$ python -q
>>> import numpy as np
>>> import numpy.linalg as la
>>> np.set_printoptions(suppress=True, linewidth=160)
>>> tidy = lambda a: np.round(a, 3) + 0
>>> F = np.loadtxt("run13.csv", delimiter=",")
>>> tidy(F)
array([[-43.737, -20.778, -31.162, -26.896],
       [-35.157, -18.711, -26.458, -22.869],
       [-34.391, -18.518, -26.032, -22.505],
       [-26.925, -16.545, -21.812, -18.917],
       [-13.593, -12.337, -13.78 , -12.154],
       [-11.573, -11.558, -12.461, -11.052],
       [-11.018, -11.334, -12.092, -10.744],
       [ -6.378,  -9.176,  -8.8  ,  -8.   ],
       [ -5.49 ,  -8.679,  -8.111,  -7.425],
       [ -5.468,  -8.666,  -8.093,  -7.41 ],
       [ -3.47 ,  -7.352,  -6.404,  -5.995],
       [ -1.588,  -5.621,  -4.469,  -4.348],
       [ -0.853,  -4.588,  -3.466,  -3.47 ],
       [ -0.65 ,  -4.208,  -3.124,  -3.163],
       [ -0.176,  -2.84 ,  -1.995,  -2.112],
       [ -0.113,  -2.503,  -1.739,  -1.862],
       [  0.001,  -0.436,  -0.291,  -0.335],
       [  0.01 ,   0.688,   0.46 ,   0.548],
       [  0.042,   1.24 ,   0.835,   1.011],
       [  0.051,   1.33 ,   0.897,   1.088],
       [  0.311,   2.658,   1.855,   2.319],
       [  0.374,   2.848,   2.001,   2.51 ],
       [  3.771,   6.78 ,   5.728,   7.458],
       [ 10.588,  10.24 ,  10.363,  13.463],
       [ 11.769,  10.703,  11.08 ,  14.375],
       [ 17.067,  12.552,  14.154,  18.245],
       [ 25.64 ,  15.07 ,  18.836,  24.035],
       [ 59.157,  22.73 ,  35.814,  44.399],
       [ 70.013,  24.864,  41.106,  50.617]])
>>> # rows and columns are dependent
>>> Ac = F - F.mean(axis=0)
>>> Uu, s, vt = la.svd(Ac, full_matrices=False)
>>> (np.sign(Uu[:, 0]) == np.sign(Uu[0, 0])).astype(int)
array([1, 1, 1, 1, 1, 1, 1, 1, 1, 1, 1, 1, 1, 1, 1, 1, 0, 0, 0, 0, 0, 0, 0, 0, 0, 0, 0, 0, 0])
>>> np.abs(vt[0]).argmax()
np.int64(0)
>>> np.abs(Uu[:, 0]).argmax()
np.int64(28)
>>> tidy((s ** 2).sum() ** 2 / (s ** 4).sum())
np.float64(1.032)
>>> np.searchsorted(np.cumsum(s ** 2) / (s ** 2).sum(), 0.9) + 1
np.int64(1)
>>> la.matrix_rank(Ac)
np.int64(3)
>>> f = np.array([-2, 2, -1, -2])
>>> rng = np.random.default_rng(21557)
>>> K = np.outer(rng.normal(size=13), f) + 0.3 * rng.normal(size=(13, 4))
>>> tidy(K)
array([[-1.858,  1.745, -0.99 , -2.169],
       [ 1.316, -0.64 ,  1.071,  1.173],
       [ 0.794, -1.516,  0.702,  1.326],
       [ 1.912, -2.403,  0.893,  1.981],
       [-0.443,  1.127,  0.188, -1.076],
       [ 0.453, -0.047,  0.707,  0.673],
       [-1.626,  0.479,  0.009, -1.599],
       [ 1.642, -1.799,  1.015,  1.608],
       [ 0.637, -0.412,  0.613,  0.394],
       [ 1.758, -1.857,  0.919,  2.019],
       [ 0.326,  0.375, -0.266,  0.572],
       [-0.463,  0.545, -0.11 , -0.234],
       [-1.42 ,  1.368, -0.76 , -1.181]])
>>> Ac = K - K.mean(axis=0)
>>> Uu, s, vt = la.svd(Ac, full_matrices=False)
>>> tidy((s ** 2).sum() ** 2 / (s ** 4).sum())
np.float64(1.116)
>>> tidy(vt[0] * np.sign(vt[0, np.abs(vt[0]).argmax()]))
array([ 0.541, -0.546,  0.261,  0.584])
>>> np.abs(Uu[:, 0]).argmax()
np.int64(0)
>>> (np.sign(Uu[:, 0]) == np.sign(Uu[0, 0])).astype(int)
array([1, 0, 0, 0, 1, 0, 1, 0, 0, 0, 1, 1, 1])
>>> vec = np.array([5, -1, -5, 5])
>>> h1 = np.maximum(K @ vec, 0)
>>> tidy(np.maximum(K @ (3 * vec), 0))
array([ 0.   , 23.192, 25.825, 52.208,  0.   ,  6.411,  0.   , 38.928,  7.512, 48.436, 16.332,  0.   ,  0.   ])
>>> tidy(K * (h1 > 1e-9)[:, None])
array([[ 0.   ,  0.   ,  0.   ,  0.   ],
       [ 1.316, -0.64 ,  1.071,  1.173],
       [ 0.794, -1.516,  0.702,  1.326],
       [ 1.912, -2.403,  0.893,  1.981],
       [ 0.   ,  0.   ,  0.   ,  0.   ],
       [ 0.453, -0.047,  0.707,  0.673],
       [ 0.   ,  0.   ,  0.   ,  0.   ],
       [ 1.642, -1.799,  1.015,  1.608],
       [ 0.637, -0.412,  0.613,  0.394],
       [ 1.758, -1.857,  0.919,  2.019],
       [ 0.326,  0.375, -0.266,  0.572],
       [ 0.   ,  0.   ,  0.   ,  0.   ],
       [ 0.   ,  0.   ,  0.   ,  0.   ]])
>>> tidy(np.tanh(K @ vec))
array([-1.   ,  1.   ,  1.   ,  1.   , -1.   ,  0.973, -1.   ,  1.   ,  0.987,  1.   ,  1.   , -0.998, -1.   ])
>>> np.flatnonzero(h1 > 1e-9)
array([ 1,  2,  3,  5,  7,  8,  9, 10])
>>> tidy(h1)
array([ 0.   ,  7.731,  8.608, 17.403,  0.   ,  2.137,  0.   , 12.976,  2.504, 16.145,  5.444,  0.   ,  0.   ])
>>> tidy(K.T @ h1)
array([ 104.31 , -112.231,   59.465,  113.957])
>>> feats = np.load("test4.npy")
>>> feats
array([[-5.992, -4.01 , -6.   ],
       [-8.995, -6.003, -9.005],
       [ 0.006, -0.013,  0.027]])
>>> A2 = np.array([[0, 1], [3, 1]])
>>> W2 = np.kron(A2, feats)
>>> W2.shape
(6, 6)
>>> la.matrix_rank(W2)
np.int64(6)
>>> tidy((feats + feats.T) / 2)
array([[-5.992, -6.502, -2.997],
       [-6.502, -6.003, -4.509],
       [-2.997, -4.509,  0.027]])
>>> np.allclose(feats @ feats.T, feats.T @ feats)
False
>>> tidy(la.det(feats))
np.float64(-0.002)
>>> tidy(np.abs(la.eigvals(feats)).max())
np.float64(12.01)
>>> np.allclose(feats, feats.T)
False
>>> T = np.stack([feats, -3 * feats, feats[::-1]])
>>> la.matrix_rank(T)
array([3, 3, 3])
>>> tidy(la.norm(T, axis=(1, 2)))
array([16.912, 50.736, 16.912])
>>> tidy(la.det(T))
array([-0.002,  0.062,  0.002])
>>> la.matrix_rank(T.reshape(3, -1))
np.int64(2)
>>> f = np.array([2, -1, -1])
>>> tidy(np.polyval(f, feats[2]))
array([-1.006, -0.987, -1.026])
>>> tidy(np.cross(feats[2, :3], feats[1, :3]))
array([ 0.279, -0.189, -0.153])
>>> tidy(la.eigvals(feats).sum().real)
np.float64(-11.968)
>>> tidy(np.einsum("ij,ji->", feats, feats))
np.float64(144.243)
>>> tidy(la.det(feats[::-1]))
np.float64(0.002)
>>> M = np.loadtxt("arr.csv", delimiter=",")
>>> M
array([[ 2.,  3.,  4.,  5.],
       [ 6.,  7.,  8.,  9.],
       [10., 11., 12., 13.],
       [14., 15., 16., 17.],
       [18., 19., 20., 21.]])
>>> # rank 2
>>> A2 = M + rng.integers(-2, 3, (5, 2)) @ rng.integers(-2, 3, (2, 4))
>>> A2
array([[ 4.,  3.,  3.,  6.],
       [ 6.,  9., 11.,  8.],
       [11.,  8.,  7., 15.],
       [15., 14., 14., 18.],
       [19., 20., 21., 21.]])
>>> np.abs(A2 - M).sum(axis=1)
array([ 4.,  6., 11.,  5.,  3.])
>>> J = np.loadtxt("a.csv", delimiter=",")
>>> J
array([[-0.18,  0.3 ,  0.82,  1.8 ,  1.83],
       [-0.18, -0.36,  0.6 ,  0.81,  0.18],
       [ 0.06,  0.42, -0.1 ,  0.18,  0.69]])
>>> T = np.stack([J, -2 * J, J[::-1]])
>>> tidy(la.norm(T, axis=(1, 2)))
array([3.048, 6.097, 3.048])
>>> (T @ J.T).shape
(3, 3, 3)
>>> T.shape
(3, 3, 5)
>>> m1 = np.load("x.npy")
>>> tidy(m1)
array([[ 0.966, -0.259],
       [ 0.259,  0.966]])
>>> vec = np.array([-3, 2])
>>> tidy(la.norm(vec)), tidy(la.norm(m1 @ vec))
(np.float64(3.606), np.float64(3.606))
>>> [p for p in range(1, 25) if np.allclose(la.matrix_power(m1, p), np.eye(2))]
[24]
>>> 2 - la.matrix_rank(m1 - np.eye(2), tol=1e-8)
np.int64(0)
>>> tidy(la.inv(m1))
array([[ 0.966,  0.259],
       [-0.259,  0.966]])
>>> tidy(np.abs(la.eigvals(m1)))
array([1., 1.])
>>> m1.T @ (m1 @ vec)
array([-3.,  2.])
>>> idx = rng.permutation(2)
>>> A2 = m1[:, idx] * rng.choice([-1, 1], 2)
>>> tidy(A2)
array([[-0.966,  0.259],
       [-0.259, -0.966]])
>>> Uu, _, vt = la.svd(m1.T @ A2)
>>> tidy(la.lstsq(m1, A2)[0])
array([[-1.,  0.],
       [ 0., -1.]])
>>> tidy(m1.sum(axis=0))
array([1.225, 0.707])
>>> tidy(np.diff(m1, axis=0))
array([[-0.707,  1.225]])
>>> tidy(m1.mean(axis=0))
array([0.612, 0.354])
>>> m1.shape
(2, 2)
>>> tidy(la.eigvals(m1))
array([0.966+0.259j, 0.966-0.259j])
>>> tidy(la.det(2 * m1)), tidy(la.det(m1))
(np.float64(4.0), np.float64(1.0))
>>> tidy(np.einsum("ii->", m1))
np.float64(1.932)
>>> tidy(np.poly(m1))
array([ 1.   , -1.932,  1.   ])
>>> tidy(la.det(m1.T))
np.float64(1.0)
>>> tidy(np.einsum("ij,ji->", m1, m1))
np.float64(1.732)
>>> vec = np.array([9, 6])
>>> y = m1 @ vec
>>> tidy(y)
array([7.14 , 8.125])
>>> tidy(la.solve(m1, -1 * y))
array([-9., -6.])
>>> tidy(la.solve(m1, y + m1[:, 1]))
array([9., 7.])
>>> E = np.load("block1.npy")
>>> E
array([[-0.67 , -0.988,  0.867,  0.954],
       [ 0.969, -0.879, -0.658,  0.254],
       [-0.818,  0.397, -0.188, -0.881],
       [ 0.77 , -0.129, -0.917, -0.976],
       [-0.558,  0.938,  0.691,  0.811],
       [ 0.617,  0.08 , -0.862, -0.959],
       [-0.68 , -0.43 ,  0.03 , -0.585],
       [-0.9  ,  0.979, -0.264, -0.948],
       [-0.96 ,  0.422,  0.941,  0.941],
       [ 0.965,  0.903, -0.9  , -0.808],
       [ 0.969,  1.   , -0.956, -0.956]])
>>> hat = E @ la.solve(E.T @ E, E.T)
>>> tidy(hat @ E[:, 2])
array([ 0.867, -0.658, -0.188, -0.917,  0.691, -0.862,  0.03 , -0.264,  0.941, -0.9  , -0.956])
>>> np.allclose(hat @ hat, hat)
True
>>> W0 = np.array([[-0.95, 3.0, 2.0, -4.0],
...     [0.0, 5.05, 2.0, -5.0],
...     [-1.0, 3.0, -2.95, -4.0],
...     [-1.0, 3.0, 2.0, -3.95]])
>>> vec = np.array([-3, -2, 0, 1])
>>> y = W0 @ vec
>>> coef, lr = np.zeros(4), 1 / la.norm(W0, 2) ** 2
>>> for i in range(20):
...     coef -= lr * W0.T @ (W0 @ coef - y)
...     if i % 5 == 0: print(i, round(la.norm(W0 @ coef - y), 3))
... 
0 3.917
5 3.678
10 3.455
15 3.246
>>> tidy(la.cond(W0))
np.float64(276.666)
>>> vec = np.array([-1, 0, -1, 2])
>>> W0 * vec
array([[  0.95,   0.  ,  -2.  ,  -8.  ],
       [ -0.  ,   0.  ,  -2.  , -10.  ],
       [  1.  ,   0.  ,   2.95,  -8.  ],
       [  1.  ,   0.  ,  -2.  ,  -7.9 ]])
>>> np.einsum("ij,j->i", W0, vec)
array([ -9.05, -12.  ,  -4.05,  -8.9 ])
>>> W0 @ np.eye(4)[2]
array([ 2.  ,  2.  , -2.95,  2.  ])
>>> W0 @ (2 * vec)
array([-18.1, -24. ,  -8.1, -17.8])
>>> (W0 @ vec).argmax()
np.int64(2)
>>> W0 @ vec
array([ -9.05, -12.  ,  -4.05,  -8.9 ])
